$ python -q
>>> import numpy as np
>>> np.set_printoptions(precision=2, suppress=True, linewidth=200)
>>> rd = lambda a: np.round(a, 2) + 0
>>> Q, _ = np.linalg.qr(np.array([[1.7, 0.2, 0.4, 0.0],
...     [0.5, 0.6, 1.1, -0.6],
...     [1.0, -0.7, 1.5, 0.4],
...     [0.3, -2.8, 0.1, 0.8]]))
>>> mat = Q[:, :4]
>>> print(rd(mat))
[[-0.83 -0.19  0.52  0.07]
 [-0.24 -0.24 -0.57  0.74]
 [-0.49  0.17 -0.63 -0.59]
 [-0.15  0.94  0.07  0.31]]
>>> # orthonormal columns
>>> print(rd(mat.mean(axis=0)))
[-0.43  0.17 -0.15  0.14]
>>> print(rd(mat.sum(axis=1)))
[-0.42 -0.31 -1.53  1.17]
>>> np.zeros(4, 4)
Traceback (most recent call last):
  File "<python-input-9>", line 1, in <module>
    np.zeros(4, 4)
    ~~~~~~~~^^^^^^
TypeError: Cannot interpret '4' as a data type
>>> print(rd(np.diff(mat, axis=0)))
[[ 0.58 -0.05 -1.1   0.67]
 [-0.24  0.41 -0.05 -1.33]
 [ 0.34  0.77  0.7   0.9 ]]
>>> print(np.count_nonzero(mat))
16
>>> print(rd(np.abs(mat).max()))
0.94
>>> print(rd(np.linalg.svd(mat, compute_uv=False)))
[1. 1. 1. 1.]
>>> data = np.loadtxt("arr.csv", delimiter=",")
>>> print(data)
[[ -7.13  10.39  -6.38]
 [  0.44  10.53  -5.51]
 [ -6.29  10.75  -7.21]
 [ -3.32   7.81   1.11]
 [ -7.27  11.21  -8.59]
 [ -8.59   4.68   8.58]
 [  1.45   7.68   2.26]
 [-13.39  10.87  -8.72]
 [ -6.94   3.2   12.81]
 [ -3.32   7.75   1.29]
 [-10.73   9.3   -4.09]
 [ -4.26   4.97   8.53]
 [ -9.44  10.78  -7.81]
 [  5.15   6.06   7.2 ]
 [ -2.75  11.59  -8.87]
 [ -7.76   3.98  10.6 ]
 [ -6.03   7.65   1.11]
 [ -8.84   7.02   2.31]
 [-12.59   7.94  -0.76]
 [ -8.22   8.16  -0.64]
 [ -1.01   5.78   6.91]
 [-10.96   7.07   1.83]
 [ -0.57   5.27   8.34]
 [ -9.79   7.32   1.35]]
>>> Xc = (data - data.mean(axis=0)) / data.std(axis=0)
>>> print(rd(Xc.std(axis=0)))
[1. 1. 1.]
>>> coef = np.linalg.lstsq(np.delete(Xc, 2, axis=1), Xc[:, 2])[0]
>>> print(rd(coef))
[ 0.12 -0.97]
>>> basis = data[[19, 10]].astype(float)
>>> for _ in range(6):
...     z = np.linalg.norm(data[:, None] - basis, axis=-1).argmin(axis=1)
...     basis = np.array([data[z == j].mean(axis=0) for j in range(2)])
... 
>>> print(z)
[1 1 1 0 1 0 0 1 0 0 1 0 1 0 1 0 0 0 1 1 0 0 0 0]
>>> print(np.bincount(z))
[14 10]
>>> print(rd(basis[1] - basis[0]))
[ -3.11   3.99 -11.16]
>>> print(rd(basis))
[[-4.63  6.16  5.3 ]
 [-7.74 10.15 -5.86]]
>>> M2 = basis / np.linalg.norm(basis, axis=1, keepdims=True)
>>> G = M2 @ M2.T
>>> print(np.argwhere(np.triu(np.abs(G) > 0.95, 1)))
[]
>>> print((G - 2 * np.eye(2)).round(6).argmax(axis=1))
[1 0]
>>> Q, V = np.linalg.qr(mat[:, :3])[0], np.linalg.qr(mat[:, 3:])[0]
>>> s = np.linalg.svd(Q.T @ V, compute_uv=False)
>>> print((s > 0.9).sum())
0
>>> print(rd(s))
[0.]
>>> print(rd(np.linalg.norm(Q @ Q.T - V @ V.T, 2)))
1.0
>>> print(rd(np.degrees(np.arccos(s.clip(0, 1)))))
[90.]
>>> E = np.array([[3, 0, 0, 1], [0, 0, 3, 0], [3, 1, 3, 3], [0, 1, 2, 2]])
>>> # rank 3
>>> print(rd(E @ np.linalg.pinv(E) @ E))
[[3. 0. 0. 1.]
 [0. 0. 3. 0.]
 [3. 1. 3. 3.]
 [0. 1. 2. 2.]]
>>> print(np.unique(E.round(6), axis=0).shape)
(4, 4)
>>> print(np.linalg.matrix_power(E, 4))
[[156  44 128 140]
 [324 108 324 324]
 [648 216 648 648]
 [384 136 412 400]]
>>> print((E + E.T) / 2)
[[3.  0.  1.5 0.5]
 [0.  0.  2.  0.5]
 [1.5 2.  3.  2.5]
 [0.5 0.5 2.5 2. ]]
>>> E.inv()
Traceback (most recent call last):
  File "<python-input-42>", line 1, in <module>
    E.inv()
    ^^^^^
AttributeError: 'numpy.ndarray' object has no attribute 'inv'
>>> print(np.allclose(E, E.T))
False
>>> rng = np.random.default_rng(5782)
>>> z = rng.permutation(4)
>>> print(z)
[1 0 3 2]
>>> M2 = E[z][:, z]
>>> print(M2)
[[0 0 0 3]
 [0 3 1 0]
 [1 0 2 2]
 [1 3 3 3]]
>>> print(np.allclose(M2, E))
False
>>> Uu, s, vt = np.linalg.svd(M2)
>>> V = vt[:(s > 1e-8).sum()]
>>> x = M2[3] + -2 * M2[0] + rng.integers(2) * np.eye(4)[1]
>>> print(x)
[ 1.  4.  3. -3.]
>>> print(rd(np.linalg.norm(x - V.T @ V @ x)))
0.15
>>> print(np.allclose(V.T @ V @ x, x))
False
>>> print(rd(np.diag(V.T @ V)))
[0.22 0.98 0.8  1.  ]
>>> print(np.linalg.matrix_rank(np.vstack([M2, x])))
4
